$ python -q
>>> import numpy as np
>>> import numpy.linalg as la
>>> np.set_printoptions(suppress=True, linewidth=200)
>>> tidy = lambda a: np.round(a, 2) + 0
>>> J = np.load("data.npy")
>>> print(J)
[[  1.41   5.24  -2.85]
 [-12.89  10.49   0.12]
 [ 10.24  15.17  -3.31]
 [ -3.67  -3.89 -17.27]]
>>> B = np.c_[J[:, :1] @ np.array([[7]]), np.array([0, 1, -2, -1])]
>>> tidy(B)
array([[  9.87,   0.  ],
       [-90.23,   1.  ],
       [ 71.68,  -2.  ],
       [-25.69,  -1.  ]])
>>> tidy(la.lstsq(J, B[:, 0])[0])
array([7., 0., 0.])
>>> la.matrix_rank(np.c_[J, B])
np.int64(4)
>>> tidy(la.norm(B - J @ la.lstsq(J, B)[0], axis=0))
array([0.  , 0.58])
>>> x = np.array([-2, -3, -3])
>>> y = J @ x
>>> tidy(la.lstsq(J, y)[0])
array([-2., -3., -3.])
>>> try:
...     la.solve(J, y)
... except la.LinAlgError as e:
...     print(e)
... 
Last 2 dimensions of the array must be square
>>> rng = np.random.default_rng(65)
>>> y = y + 0.05 * rng.normal(size=4)
>>> tidy(y)
array([-10.05,  -6.04, -56.  ,  70.74])
>>> coef, *_ = la.lstsq(J, y)
>>> [round(float(la.norm(la.solve(J.T @ J + lam * np.eye(3), J.T @ y))), 2) for lam in (0, 1, 10, 100)]
[4.69, 4.67, 4.56, 3.7]
>>> tidy(coef)
array([-2., -3., -3.])
>>> tidy(J.T @ (y - J @ coef))
array([0., 0., 0.])
>>> P = J @ la.solve(J.T @ J, J.T)
>>> tidy(np.diag(P))
array([0.1 , 0.99, 0.92, 0.99])
>>> print(tidy(P))
[[ 0.1   0.09  0.27  0.1 ]
 [ 0.09  0.99 -0.03 -0.01]
 [ 0.27 -0.03  0.92 -0.03]
 [ 0.1  -0.01 -0.03  0.99]]
>>> la.matrix_rank(np.eye(4) - P)
np.int64(1)
>>> print(np.allclose(P @ P, P))
True
>>> np.trace(P)
np.float64(3.0)
>>> arr = np.array([[13.0, 6.0, 3.0], [6.0, 8.0, 2.0], [3.0, 2.0, 5.0]])
>>> Lm = la.cholesky(arr)
>>> tidy(Lm)
array([[3.61, 0.  , 0.  ],
       [1.66, 2.29, 0.  ],
       [0.83, 0.27, 2.06]])
>>> la.eigvalsh(arr).min() > 0
np.True_
>>> idx = rng.permutation(3)
>>> B = arr[:, idx] * rng.choice([-1, 1], 3)
>>> B
array([[13., -6.,  3.],
       [ 6., -8.,  2.],
       [ 3., -2.,  5.]])
>>> left, _, Vt = la.svd(arr.T @ B)
>>> idx
array([0, 1, 2])
>>> def softmax(z):
...     e = np.exp(z - z.max(axis=-1, keepdims=True))
...     return e / e.sum(axis=-1, keepdims=True)
... 
>>> tidy(softmax(B[0] + 2))
array([1., 0., 0.])
>>> tidy(softmax(B).sum(axis=1))
array([1., 1., 1.])
>>> att = B @ B.T / np.sqrt(3)
>>> softmax(att).round(6).argmax(axis=1)
array([0, 0, 0])
>>> tidy(softmax(att))
array([[1., 0., 0.],
       [1., 0., 0.],
       [1., 0., 0.]])
>>> mat = np.load("m.npy")
>>> mat
array([[-1,  0,  1,  0],
       [ 2,  0,  0, -2]])
>>> B = np.array([[0, 3], [0, 0], [3, 3], [2, 2]])
>>> np.einsum("ik,kj->ji", mat, B)
array([[ 3, -4],
       [ 0,  2]])
>>> np.einsum("ij->j", mat)
array([ 1,  0,  1, -2])
>>> la.matrix_rank(mat @ B)
np.int64(2)
>>> B = mat[0, 0] * mat[1:] - np.outer(mat[1:, 0], mat[0])
>>> B
array([[ 0,  0, -2,  2]])
>>> la.matrix_rank(B), la.matrix_rank(mat)
(np.int64(1), np.int64(2))
>>> print(mat[:, 0] / mat[0, 0])
[ 1. -2.]
>>> M = np.load("mat.npy")
>>> print(M)
[[ 5  1 -1]
 [ 0 -5  2]
 [ 0  0 -1]]
>>> B = M[0, 0] * M[1:] - np.outer(M[1:, 0], M[0])
>>> B
array([[  0, -25,  10],
       [  0,   0,  -5]])
>>> np.flatnonzero(~B.round(6).any(axis=1))
array([], dtype=int64)
>>> print(la.matrix_rank(B), la.matrix_rank(M))
2 3
>>> W = np.array([[0, -3, 2, -1, -2, 2], [-1, -2, -3, 3, 3, -3], [-2, -3, -3, 3, 2, 2]])
>>> coef = np.array([-3, 5, 2, -1, -5, 4])
>>> hid = np.maximum(B @ W + coef, 0)
>>> (hid > 0).astype(int)
array([[1, 1, 1, 0, 0, 1],
       [1, 1, 1, 0, 0, 0]])
>>> (hid > 0).mean(axis=0)
array([1. , 1. , 1. , 0. , 0. , 0.5])
>>> C = np.array([[5, 0], [-3, -1], [-4, 5], [5, -1], [-5, 2], [4, 2]])
>>> W @ C
array([[ 14,  14],
       [  1, -16],
       [ 24,  -7]])
>>> hid @ C
array([[143, 408],
       [-93,  65]])
>>> A = np.loadtxt("a.csv", delimiter=",")
>>> tidy(A)
array([[ 1.  ,  0.  ,  0.  ,  0.  ],
       [ 0.  , -0.85,  0.  ,  0.53],
       [ 0.  ,  0.  ,  1.  ,  0.  ],
       [ 0.  , -0.53,  0.  , -0.85]])
>>> # splits into 3 blocks
>>> x = np.array([7, -2, 3, -8])
>>> mat @ np.ones(4)
array([0., 0.])
>>> (mat @ x).argmax()
np.int64(1)
>>> mat * x
array([[-7,  0,  3,  0],
       [14,  0,  0, 16]])
>>> tidy(np.einsum("ij,ji->", A, A))
np.float64(2.88)
>>> tidy(np.kron(np.eye(2, dtype=int), A))
array([[ 1.  ,  0.  ,  0.  ,  0.  ,  0.  ,  0.  ,  0.  ,  0.  ],
       [ 0.  , -0.85,  0.  ,  0.53,  0.  ,  0.  ,  0.  ,  0.  ],
       [ 0.  ,  0.  ,  1.  ,  0.  ,  0.  ,  0.  ,  0.  ,  0.  ],
       [ 0.  , -0.53,  0.  , -0.85,  0.  ,  0.  ,  0.  ,  0.  ],
       [ 0.  ,  0.  ,  0.  ,  0.  ,  1.  ,  0.  ,  0.  ,  0.  ],
       [ 0.  ,  0.  ,  0.  ,  0.  ,  0.  , -0.85,  0.  ,  0.53],
       [ 0.  ,  0.  ,  0.  ,  0.  ,  0.  ,  0.  ,  1.  ,  0.  ],
       [ 0.  ,  0.  ,  0.  ,  0.  ,  0.  , -0.53,  0.  , -0.85]])
>>> X = np.loadtxt("case18.csv", delimiter=",")
>>> X
array([[78.76, 39.88, 19.2 ],
       [77.54, 39.38, 21.  ],
       [81.4 , 39.95, 20.43],
       [79.98, 41.04, 20.85],
       [80.33, 38.76, 20.03],
       [79.36, 39.15, 20.47],
       [79.37, 39.16, 19.71],
       [80.15, 40.32, 19.66],
       [79.63, 41.17, 19.75],
       [80.3 , 39.9 , 20.77],
       [79.71, 41.91, 19.17],
       [79.26, 40.26, 19.4 ],
       [79.33, 40.97, 19.67],
       [79.29, 40.55, 20.91],
       [80.17, 39.92, 22.67],
       [82.26, 40.29, 19.56],
       [79.31, 41.55, 20.17],
       [78.54, 39.48, 19.38],
       [79.73, 39.19, 19.82],
       [80.27, 39.65, 21.07],
       [79.44, 40.44, 21.6 ],
       [79.88, 41.36, 20.26],
       [81.56, 39.41, 18.54],
       [80.9 , 38.94, 20.84],
       [78.95, 38.97, 19.59],
       [79.86, 38.96, 20.57],
       [79.62, 40.25, 18.85]])
>>> dist = la.norm(X[:, None] - X[None], axis=-1)
>>> np.unravel_index(dist.round(6).argmax(), dist.shape)
(np.int64(1), np.int64(15))
>>> la.matrix_rank(dist ** 2)
np.int64(5)
>>> B = np.c_[X[:, :2] @ np.array([[4, -2], [5, 2]]), np.array([-1, 1, 2, -2, 1, -1, -2, 2, 1, -2, -2, 0, -1, -2, 1, 0, 2, 0, -2, 1, -2, -1, -2, 0, -1, -2, 1])]
>>> tidy(B)
array([[514.44, -77.76,  -1.  ],
       [507.06, -76.32,   1.  ],
       [525.35, -82.9 ,   2.  ],
       [525.12, -77.88,  -2.  ],
       [515.12, -83.14,   1.  ],
       [513.19, -80.42,  -1.  ],
       [513.28, -80.42,  -2.  ],
       [522.2 , -79.66,   2.  ],
       [524.37, -76.92,   1.  ],
       [520.7 , -80.8 ,  -2.  ],
       [528.39, -75.6 ,  -2.  ],
       [518.34, -78.  ,   0.  ],
       [522.17, -76.72,  -1.  ],
       [519.91, -77.48,  -2.  ],
       [520.28, -80.5 ,   1.  ],
       [530.49, -83.94,   0.  ],
       [524.99, -75.52,   2.  ],
       [511.56, -78.12,   0.  ],
       [514.87, -81.08,  -2.  ],
       [519.33, -81.24,   1.  ],
       [519.96, -78.  ,  -2.  ],
       [526.32, -77.04,  -1.  ],
       [523.29, -84.3 ,  -2.  ],
       [518.3 , -83.92,   0.  ],
       [510.65, -79.96,  -1.  ],
       [514.24, -81.8 ,  -2.  ],
       [519.73, -78.74,   1.  ]])
>>> tidy(la.norm(B - X @ la.lstsq(X, B)[0], axis=0))
array([0.  , 0.  , 7.38])
>>> tidy(la.norm(la.qr(X)[0].T @ B, axis=0) ** 2 / ((B ** 2).sum(axis=0) + 1e-12))
array([1.  , 1.  , 0.08])
>>> tidy(la.norm(B, 2) / la.norm(B))
np.float64(1.0)
>>> la.matrix_rank(B, rtol=0.1)
np.int64(1)
>>> la.cond(B) > 100
np.True_
>>> B = mat / la.norm(mat, axis=1, keepdims=True)
>>> gram = B @ B.T
>>> np.argwhere(np.triu(np.abs(gram) > 0.95, 1))
array([], shape=(0, 2), dtype=int64)
>>> tidy(np.degrees(np.arccos(np.clip(gram[0, 1], -1, 1))))
np.float64(120.0)
>>> tidy(gram)
array([[ 1. , -0.5],
       [-0.5,  1. ]])
>>> print(tidy(la.norm(B, axis=1)))
[1. 1.]
>>> print(tidy(gram[0]))
[ 1.  -0.5]
>>> C = X[[0, 21]].astype(float)
>>> for _ in range(6):
...     idx = la.norm(X[:, None] - C, axis=-1).argmin(axis=1)
...     C = np.array([X[idx == j].mean(axis=0) for j in range(2)])
... 
>>> idx
array([0, 0, 1, 1, 0, 0, 0, 1, 1, 1, 1, 0, 1, 1, 1, 1, 1, 0, 0, 1, 1, 1, 0, 1, 0, 0, 0])
>>> np.bincount(idx)
array([12, 15])
>>> np.abs(C[1] - C[0]).argmax()
np.int64(1)
>>> tidy(C)
array([[79.41, 39.4 , 19.71],
       [80.13, 40.53, 20.49]])
>>> K = np.load("x.npy")
>>> K
array([[4., 1., 1.],
       [1., 4., 1.],
       [1., 1., 4.]])
>>> x = np.ones(3)
>>> for _ in range(7):
...     x = K @ x
...     x /= la.norm(x)
...     print(round(x @ K @ x, 2))
... 
6.0
6.0
6.0
6.0
6.0
6.0
6.0
>>> tidy(la.eigvalsh(K)[-1])
np.float64(6.0)
>>> B = K[0, 0] * K[1:] - np.outer(K[1:, 0], K[0])
>>> B
array([[ 0., 15.,  3.],
       [ 0.,  3., 15.]])
>>> K[:, 0] / K[0, 0]
array([1.  , 0.25, 0.25])
>>> la.matrix_rank(B), la.matrix_rank(K)
(np.int64(2), np.int64(3))
>>> np.flatnonzero(~B.round(6).any(axis=1))
array([], dtype=int64)
>>> B = np.array([[0, 1, 0]])
>>> data = B.T @ B
>>> data
array([[0, 0, 0],
       [0, 1, 0],
       [0, 0, 0]])
>>> # rank 1
>>> x = np.array([2, 0, 0])
>>> y = K @ x
>>> coef, lr = np.zeros(3), 1 / la.norm(K, 2) ** 2
>>> for i in range(12):
...     coef -= lr * K.T @ (K @ coef - y)
...     if i % 2 == 0: print(i, round(la.norm(K @ coef - y), 2))
... 
0 3.67
2 2.07
4 1.16
6 0.65
8 0.37
10 0.21
>>> print(tidy(coef))
[1.96 0.02 0.02]
>>> tidy(la.cond(K))
np.float64(2.0)
>>> print(np.argsort(-la.norm(data, axis=0).round(6), kind="stable")[:3])
[1 0 2]
>>> tidy(la.norm(data, 2) / la.norm(data))
np.float64(1.0)
>>> [round(float(x), 2) for x in la.svd(data, compute_uv=False)[:3]]
[1.0, 0.0, 0.0]
>>> la.cond(data) > 100
np.True_
